$ python -q
>>> import numpy as np
>>> from numpy import linalg as LA
>>> np.set_printoptions(suppress=True, linewidth=120)
>>> rng = np.random.default_rng(59)
>>> F = np.triu(rng.random((4, 4)) < 0.6, 1).astype(int)
>>> F = F + F.T
>>> F
array([[0, 0, 1, 1],
       [0, 0, 1, 0],
       [1, 1, 0, 0],
       [1, 0, 0, 0]])
>>> x = np.array([-3, 3, 1, 0])
>>> F @ np.eye(4)[0]
array([0., 0., 1., 1.])
>>> F @ np.ones(4)
array([2., 1., 2., 1.])
>>> F @ (2 * x)
array([ 2,  2,  0, -6])
>>> (F @ x).argmax()
np.int64(0)
>>> np.sign((F @ x).round(6))
array([ 1,  1,  0, -1])
>>> np.einsum("ij,j->i", F, x)
array([ 1,  1,  0, -3])
>>> LA.norm(F @ x) <= LA.norm(F, 2) * LA.norm(x) + 1e-9
np.True_
>>> (F * x).sum(axis=1)
array([ 1,  1,  0, -3])
>>> F @ x
array([ 1,  1,  0, -3])
>>> lab = rng.permutation(4)
>>> other = F[:, lab] * rng.choice([-1, 1], 4)
>>> other
array([[ 0,  0, -1, -1],
       [ 0,  0, -1,  0],
       [ 1, -1,  0,  0],
       [ 1,  0,  0,  0]])
>>> Uu, _, vt = LA.svd(F.T @ other)
>>> np.round(LA.lstsq(F, other)[0], 3) + 0
array([[ 1.,  0.,  0.,  0.],
       [ 0., -1.,  0.,  0.],
       [ 0.,  0., -1.,  0.],
       [ 0.,  0.,  0., -1.]])
>>> P = np.triu(np.array([[-2, 0, -2, -1], [1, 1, -1, -2], [2, 2, -2, -1], [-2, -1, -1, 1]]), 1) + np.eye(4)
>>> other = P @ F @ LA.inv(P)
>>> P @ F - F @ P
array([[-3., -2.,  0.,  1.],
       [-3., -1.,  0.,  1.],
       [-1.,  0.,  3.,  3.],
       [ 0.,  0.,  2.,  1.]])
>>> np.trace(other), np.trace(F)
(np.float64(0.0), np.int64(0))
>>> np.round(np.poly(other), 3) + 0
array([ 1.,  0., -3.,  0.,  1.])
>>> A = np.load("arr.npy")
>>> A
array([[ -4.115,  15.43 ,   3.77 ],
       [-39.309,  46.88 , -16.892],
       [ -3.543,  17.046,   3.244],
       [-37.379,  47.032, -17.228],
       [ -4.389,  17.236,   3.991],
       [ -4.843,  14.444,   3.308],
       [ -3.87 ,  18.426,   3.552],
       [ -2.885,  15.273,   3.099],
       [ -4.761,  15.123,   3.267],
       [-37.94 ,  45.001, -19.737],
       [-38.61 ,  46.495, -16.061],
       [ -3.293,  14.631,   3.536],
       [ -2.289,  16.492,   5.029],
       [ -3.541,  14.449,   3.567],
       [ -3.741,  15.882,   3.654],
       [ -2.713,  15.693,   2.231],
       [-37.197,  46.645, -17.14 ],
       [-38.346,  46.347, -19.875],
       [-37.068,  44.781, -18.233],
       [-36.976,  45.077, -17.566],
       [ -3.415,  16.245,   5.119],
       [ -5.134,  15.774,   2.098]])
>>> np.round(np.abs(LA.svd(A)[2][-1]), 3)
array([0.687, 0.31 , 0.657])
>>> np.round(LA.norm(A, 2) / LA.norm(A), 3)
np.float64(0.979)
>>> LA.matrix_rank(A, rtol=0.1)
np.int64(2)
>>> np.argsort(-LA.norm(A, axis=0).round(6), kind="stable")[:3]
array([1, 0, 2])
>>> LA.cond(A) > 100
np.False_
>>> Z = A[[16, 12]].astype(float)
>>> for _ in range(4):
...     lab = LA.norm(A[:, None] - Z, axis=-1).argmin(axis=1)
...     Z = np.array([A[lab == j].mean(axis=0) for j in range(2)])
... 
>>> lab
array([1, 0, 1, 0, 1, 1, 1, 1, 1, 0, 0, 1, 1, 1, 1, 1, 0, 0, 0, 0, 1, 1])
>>> np.abs(Z[1] - Z[0]).argmax()
np.int64(0)
>>> np.round(Z[1] - Z[0], 3)
array([ 34.101, -30.165,  21.375])
>>> D = LA.norm(A[:, None] - A[None], axis=-1)
>>> D[:5, :5].round(3)
array([[ 0.   , 51.523,  1.793, 50.459,  1.84 ],
       [51.523,  0.   , 50.742,  1.965, 50.342],
       [ 1.793, 50.742,  0.   , 49.63 ,  1.144],
       [50.459,  1.965, 49.63 ,  0.   , 49.258],
       [ 1.84 , 50.342,  1.144, 49.258,  0.   ]])
>>> (D + 1e9 * np.eye(22)).round(6).argmin(axis=1)
array([14, 10,  4, 16,  2,  8,  4, 11,  5, 17,  1, 13, 20, 11,  0,  7,  3,  9, 19, 18, 12,  8])
>>> C2 = np.cov(A, rowvar=False)
>>> np.argwhere(np.triu(np.abs(np.corrcoef(A.T)) > 0.8, 1))
array([[0, 1],
       [0, 2],
       [1, 2]])
>>> np.round(A.std(axis=0), 3)
array([16.423, 14.547, 10.331])
>>> np.round(np.median(A, axis=0), 3)
array([-4.575, 16.769,  3.172])
>>> round(np.corrcoef(A[:, 2], A[:, 0])[0, 1], 3)
np.float64(0.995)
>>> C2.round(3)
array([[ 282.576, -249.438,  176.806],
       [-249.438,  221.681, -155.97 ],
       [ 176.806, -155.97 ,  111.81 ]])
>>> np.round(LA.eigvalsh(C2)[::-1], 3)
array([614.087,   1.402,   0.577])
>>> np.round(np.polyfit(A[:, 2], A[:, 0], 1), 3)
array([ 1.581, -9.449])
>>> ev, V = LA.eigh(C2)
>>> x = np.array([3, 2, 3])
>>> round(x @ C2 @ x / (x @ x), 3), round(ev[0], 3), round(float(ev[-1]), 3)
(np.float64(125.173), np.float64(0.577), 614.087)
>>> np.round(V * np.abs(ev) @ V.T, 3)
array([[ 282.576, -249.438,  176.806],
       [-249.438,  221.681, -155.97 ],
       [ 176.806, -155.97 ,  111.81 ]])
>>> round(float(np.abs(C2).sum(axis=1).max()), 3), round(float(np.abs(ev).max()), 3)
(708.819, 614.087)
>>> data = np.loadtxt("block0.csv", delimiter=",")
>>> data
array([[-0.2, -0.1,  0.5],
       [-0.4,  2.2, -1.7],
       [-1.2,  0.3, -1.3],
       [ 0.1, -1.8, -1.3]])
>>> other = data / LA.norm(data, axis=1, keepdims=True)
>>> C2 = other @ other.T
>>> round(np.degrees(np.arccos(np.clip(C2[2, 0], -1, 1))), 3)
np.float64(116.595)
>>> np.argwhere(np.triu(np.abs(C2) > 0.95, 1))
array([], shape=(0, 2), dtype=int64)
>>> C2[2].round(3)
array([-0.448,  0.665,  1.   ,  0.258])
>>> x = np.array([-2, -2, 2])
>>> rhs = data @ x
>>> np.round(LA.solve(data.T @ data, data.T @ rhs), 3)
array([-2., -2.,  2.])
>>> rhs.round(3)
array([ 1.6, -7. , -0.8,  0.8])
>>> rhs = rhs + 0.05 * rng.normal(size=4)
>>> rhs.round(3)
array([ 1.545, -6.922, -0.773,  0.778])
>>> beta, *_ = LA.lstsq(data, rhs)
>>> round(float(LA.norm(rhs - data @ beta)), 3)
0.04
>>> [round(float(LA.norm(LA.solve(data.T @ data + lam * np.eye(3), data.T @ rhs))), 2) for lam in (0, 1, 10, 100)]
[3.43, 2.3, 1.09, 0.19]
>>> beta.round(3)
array([-1.983, -1.975,  1.976])
>>> P = data @ LA.solve(data.T @ data, data.T)
>>> np.round(np.trace(P), 3)
np.float64(3.0)
>>> arr = np.load("out7.npy")
>>> arr.round(3)
array([[-0.707,  0.707],
       [-0.707, -0.707]])
>>> round(float(np.abs(LA.eigvals(arr)).max()), 3)
1.0
>>> np.round(arr @ arr, 3) + 0
array([[ 0., -1.],
       [ 1.,  0.]])
>>> w1 = np.array([[2, -1, 0, 1, -3], [1, 0, 1, -2, -3]])
>>> beta = np.array([1, 3, 1, 1, 3])
>>> act = np.maximum(arr @ w1 + beta, 0)
>>> (act > 0).astype(int)
array([[1, 1, 1, 0, 1],
       [0, 1, 1, 1, 1]])
>>> LA.matrix_rank(act)
np.int64(2)
>>> Z = np.array([[4, 8, 4], [2, 3, 8], [7, 4, 7], [2, 1, 7], [4, 6, 5]])
>>> np.round(act @ Z, 3)
array([[32.536, 38.293, 57.778],
       [41.849, 57.456, 79.87 ]])
>>> m1 = np.array([[1, -1, -3, 3], [2, 1, 0, 3], [0, -1, -1, -3]])
>>> m1[-1] = m1[0] + -2 * m1[1]
>>> m1
array([[ 1, -1, -3,  3],
       [ 2,  1,  0,  3],
       [-3, -3, -3, -3]])
>>> np.abs(np.diag(LA.qr(m1)[1])) > 1e-9
array([ True,  True, False])
>>> np.round(m1 @ LA.pinv(m1) @ m1, 3) + 0
array([[ 1., -1., -3.,  3.],
       [ 2.,  1.,  0.,  3.],
       [-3., -3., -3., -3.]])
>>> np.unique(m1.round(6), axis=0).shape
(3, 4)
>>> np.allclose(m1[:-1].T @ LA.lstsq(m1[:-1].T, m1[-1])[0], m1[-1])
True
>>> Uu, sv, vt = LA.svd(m1, full_matrices=False)
>>> np.round(np.cumsum(sv ** 2) / np.sum(sv ** 2), 3)
array([0.672, 1.   , 1.   ])
>>> np.round(Uu.T @ Uu, 3) + 0
array([[1., 0., 0.],
       [0., 1., 0.],
       [0., 0., 1.]])
>>> np.abs(Uu[:, 0]).round(6).argmax()
np.int64(2)
>>> np.allclose(Uu * sv @ vt, m1)
True
